$ python3 -q
>>> import numpy as np
>>> np.set_printoptions(precision=4, suppress=True, linewidth=140)
>>> tidy = lambda a: np.round(a, 4) + 0
>>> X = np.loadtxt("mat.csv", delimiter=",")
>>> X
array([[-9.3866, -0.0194,  2.0038, -2.8064],
       [ 2.4712,  7.4856, -1.2535, -6.024 ],
       [-9.0406, -3.6039,  2.2977, -0.0243],
       [-6.9157, -4.7561,  1.6439,  5.1816],
       [-1.7889,  8.5075,  3.1975,  3.768 ],
       [-9.1256,  0.1895, -1.4707,  3.811 ],
       [-4.934 ,  6.7993,  0.4103, -5.4089],
       [-2.8191,  2.3248,  1.1229,  9.2405],
       [ 4.6813,  1.5281, -5.5923, -6.6691],
       [-9.0434, -4.1036, -0.8876,  0.7679],
       [ 7.2515,  5.8607, -2.8819,  2.1823],
       [-2.6937, -9.5182,  1.3273, -0.6216],
       [-4.4389,  6.6014, -1.8741,  5.7624],
       [ 3.231 ,  1.4226, -4.6628, -8.1114]])
>>> gram = np.cov(X, rowvar=False)
>>> gram.shape
(4, 4)
>>> np.argsort(-X.std(axis=0).round(6), kind="stable")
array([0, 1, 3, 2])
>>> np.argwhere(np.triu(np.abs(np.corrcoef(X.T)) > 0.8, 1))
array([], shape=(0, 2), dtype=int64)
>>> tidy(np.polyfit(X[:, 3], X[:, 1], 1))
array([-0.0596,  1.3415])
>>> tidy(np.median(X, axis=0))
array([-3.629 ,  1.4754, -0.2386,  0.3718])
>>> tidy(np.corrcoef(X[:, 3], X[:, 1])[0, 1])
np.float64(-0.0582)
>>> feats = np.loadtxt("arr.csv", delimiter=",")
>>> tidy(feats)
array([[-1.3277, -0.994 ,  0.9912],
       [-0.994 , -0.253 , -0.5351],
       [ 0.9912, -0.5351,  2.5806]])
>>> vals, V = np.linalg.eigh(feats)
>>> x = np.array([1, 9, 1])
>>> tidy(V * np.maximum(vals, 0) @ V.T)
array([[ 0.2156, -0.1894,  0.7512],
       [-0.1894,  0.1665, -0.6602],
       [ 0.7512, -0.6602,  2.6179]])
>>> print((np.sign(V[:, -1].round(6)) == np.sign(V[0, -1].round(6))).astype(int))
[1 0 1]
>>> tidy(x @ feats @ x / (x @ x)), tidy(vals[0]), tidy(vals[-1])
(np.float64(-0.5395), np.float64(-2.0), np.float64(3.0))
>>> tidy(np.abs(feats).sum(axis=1).max()), tidy(np.abs(vals).max())
(np.float64(4.1069), np.float64(3.0))
>>> rng = np.random.default_rng(667)
>>> lab = rng.permutation(3)
>>> lab
array([0, 2, 1])
>>> A2 = feats[lab][:, lab]
>>> tidy(np.sort(np.abs(np.linalg.eigvals(A2))))
array([0., 2., 3.])
>>> tidy(np.linalg.det(A2)), tidy(np.linalg.det(feats[lab]))
(np.float64(0.0), np.float64(0.0))
>>> tidy(A2)
array([[-1.3277,  0.9912, -0.994 ],
       [ 0.9912,  2.5806, -0.5351],
       [-0.994 , -0.5351, -0.253 ]])
>>> print(np.allclose(A2, feats))
False
>>> left, sigma, Vh = np.linalg.svd(A2)
>>> V = Vh[:(sigma > 1e-8).sum()]
>>> x = A2[1] + 5 * A2[2] + rng.integers(2) * np.eye(3)[2]
>>> tidy(x)
array([-3.9788, -0.0948, -0.7999])
>>> tidy(V.T @ V)
array([[ 0.8435,  0.1304,  0.3391],
       [ 0.1304,  0.8913, -0.2826],
       [ 0.3391, -0.2826,  0.2652]])
>>> np.linalg.matrix_rank(np.vstack([A2, x]))
np.int64(3)
>>> rank = np.linalg.matrix_rank(feats)
>>> rank
np.int64(2)
>>> N = np.linalg.svd(feats)[2][rank:].T
>>> [int(np.linalg.matrix_rank(feats[:, :j + 1])) for j in range(3)]
[1, 2, 2]
>>> [int(np.linalg.matrix_rank(feats[:i])) for i in range(1, len(feats) + 1)]
[1, 2, 2]
>>> np.allclose(feats @ N, 0)
True
>>> tidy(N[:, 0] / N[np.abs(N[:, 0]).round(6).argmax(), 0])
array([-0.4615,  1.    ,  0.3846])
>>> tidy(feats @ N)
array([[0.],
       [0.],
       [0.]])
>>> K = np.load("m.npy")
>>> print(tidy(K))
[[ 0.     -0.6547  0.199  -0.3427  0.3648 -0.2568  0.4489 -0.117 ]
 [ 0.0521  0.0268  0.3513  0.1089  0.6401  0.172  -0.306   0.573 ]
 [ 0.1043  0.34   -0.1205 -0.3637  0.2972  0.6772  0.3586 -0.2262]
 [-0.6255 -0.0761  0.4062 -0.3556 -0.117   0.1997 -0.4254 -0.2774]
 [-0.3649 -0.3513  0.014   0.6682 -0.0499  0.4578  0.2908 -0.0123]
 [-0.4692  0.0043 -0.3824 -0.3422 -0.1749 -0.0044  0.226   0.6594]
 [-0.2606 -0.0931 -0.6724  0.0872  0.5081 -0.128  -0.3308 -0.2822]
 [-0.417   0.5631  0.2428  0.2019  0.2527 -0.4243  0.3875 -0.1235]]
>>> Xc = X - X.mean(axis=1)
Traceback (most recent call last):
  File "<python-input-44>", line 1, in <module>
    Xc = X - X.mean(axis=1)
         ~~^~~~~~~~~~~~~~~~
ValueError: operands could not be broadcast together with shapes (14,4) (14,) 
>>> Xc = X - X.mean(axis=0)
>>> left, sigma, Vh = np.linalg.svd(Xc, full_matrices=False)
>>> print(tidy(sigma))
[25.6021 18.8247 13.6877  6.726 ]
>>> tidy(sigma ** 2 / (sigma ** 2).sum())
array([0.5276, 0.2852, 0.1508, 0.0364])
>>> print(tidy(np.abs(Vh[-1])))
[0.2963 0.0531 0.9458 0.1223]
>>> x = np.array([6, 4, 7, 4, 9, 8, 8, 8])
>>> tidy(np.linalg.det(K))
np.float64(-1.0)
>>> 8 - np.linalg.matrix_rank(K - np.eye(8), tol=1e-8)
np.int64(1)
>>> left, sigma, Vh = np.linalg.svd(feats)
>>> print(np.argmax(sigma[:-1] / (sigma[1:] + 1e-6)) + 1)
2
>>> tidy(sigma)
array([3., 2., 0.])
>>> A2 = left[:, :2] @ np.diag(sigma[:2]) @ Vh[:2]
>>> tidy(np.abs(feats - A2).max())
np.float64(0.0)
>>> print(tidy(np.linalg.norm(feats - A2, 2)), tidy(sigma[2]))
0.0 0.0
>>> np.linalg.matrix_rank(feats, rtol=0.05)
np.int64(2)
>>> E = np.load("sample12.npy")
>>> tidy(E)
array([[ 16.591 , -22.3261, -22.3261,  13.0053,   9.0137],
       [ 11.201 , -15.8321, -15.8321,   9.1285,   5.3575],
       [  7.2424, -10.9255, -10.9255,   6.1794,   2.8426],
       [  4.604 ,  -7.5384,  -7.5384,   4.1346,   1.3042],
       [  4.258 ,  -7.0832,  -7.0832,   3.8595,   1.115 ],
       [  3.7175,  -6.3648,  -6.3648,   3.4254,   0.8272],
       [  0.9719,  -2.4737,  -2.4737,   1.0915,  -0.3846],
       [  0.6852,  -2.0163,  -2.0163,   0.8244,  -0.4621],
       [  0.6208,  -1.9101,  -1.9101,   0.763 ,  -0.4766],
       [ -0.0667,  -0.5834,  -0.5834,   0.0443,  -0.4694],
       [ -0.1578,  -0.1939,  -0.1939,  -0.1027,  -0.3098],
       [ -0.1227,  -0.0543,  -0.0543,  -0.1027,  -0.1697],
       [  0.1648,  -0.0379,  -0.0379,   0.1904,   0.1203],
       [  0.2971,  -0.1027,  -0.1027,   0.3853,   0.1575],
       [  0.5264,  -0.2831,  -0.2831,   1.0617,  -0.1504],
       [  0.4273,  -0.2618,  -0.2618,   1.5465,  -0.8227],
       [  0.3669,  -0.2295,  -0.2295,   1.6487,  -1.0297],
       [ -0.8271,   0.5842,   0.5842,   2.3551,  -3.7173],
       [ -1.1507,   0.8237,   0.8237,   2.4343,  -4.3238],
       [ -1.3155,   0.9473,   0.9473,   2.4671,  -4.6245],
       [ -1.5557,   1.1289,   1.1289,   2.5076,  -5.0545],
       [ -1.7031,   1.2412,   1.2412,   2.5287,  -5.3143],
       [ -2.9438,   2.2057,   2.2057,   2.6234,  -7.4083],
       [ -4.3161,   3.3005,   3.3005,   2.6152,  -9.5971]])
>>> np.unique(E.round(6), axis=0).shape
(24, 5)
>>> tidy(E @ np.linalg.pinv(E) @ E)
array([[ 16.591 , -22.3261, -22.3261,  13.0053,   9.0137],
       [ 11.201 , -15.8321, -15.8321,   9.1285,   5.3575],
       [  7.2424, -10.9255, -10.9255,   6.1794,   2.8426],
       [  4.604 ,  -7.5384,  -7.5384,   4.1346,   1.3042],
       [  4.258 ,  -7.0832,  -7.0832,   3.8595,   1.115 ],
       [  3.7175,  -6.3648,  -6.3648,   3.4254,   0.8272],
       [  0.9719,  -2.4737,  -2.4737,   1.0915,  -0.3846],
       [  0.6852,  -2.0163,  -2.0163,   0.8244,  -0.4621],
       [  0.6208,  -1.9101,  -1.9101,   0.763 ,  -0.4766],
       [ -0.0667,  -0.5834,  -0.5834,   0.0443,  -0.4694],
       [ -0.1578,  -0.1939,  -0.1939,  -0.1027,  -0.3098],
       [ -0.1227,  -0.0543,  -0.0543,  -0.1027,  -0.1697],
       [  0.1648,  -0.0379,  -0.0379,   0.1904,   0.1203],
       [  0.2971,  -0.1027,  -0.1027,   0.3853,   0.1575],
       [  0.5264,  -0.2831,  -0.2831,   1.0617,  -0.1504],
       [  0.4273,  -0.2618,  -0.2618,   1.5465,  -0.8227],
       [  0.3669,  -0.2295,  -0.2295,   1.6487,  -1.0297],
       [ -0.8271,   0.5842,   0.5842,   2.3551,  -3.7173],
       [ -1.1507,   0.8237,   0.8237,   2.4343,  -4.3238],
       [ -1.3155,   0.9473,   0.9473,   2.4671,  -4.6245],
       [ -1.5557,   1.1289,   1.1289,   2.5076,  -5.0545],
       [ -1.7031,   1.2412,   1.2412,   2.5287,  -5.3143],
       [ -2.9438,   2.2057,   2.2057,   2.6234,  -7.4083],
       [ -4.3161,   3.3005,   3.3005,   2.6152,  -9.5971]])
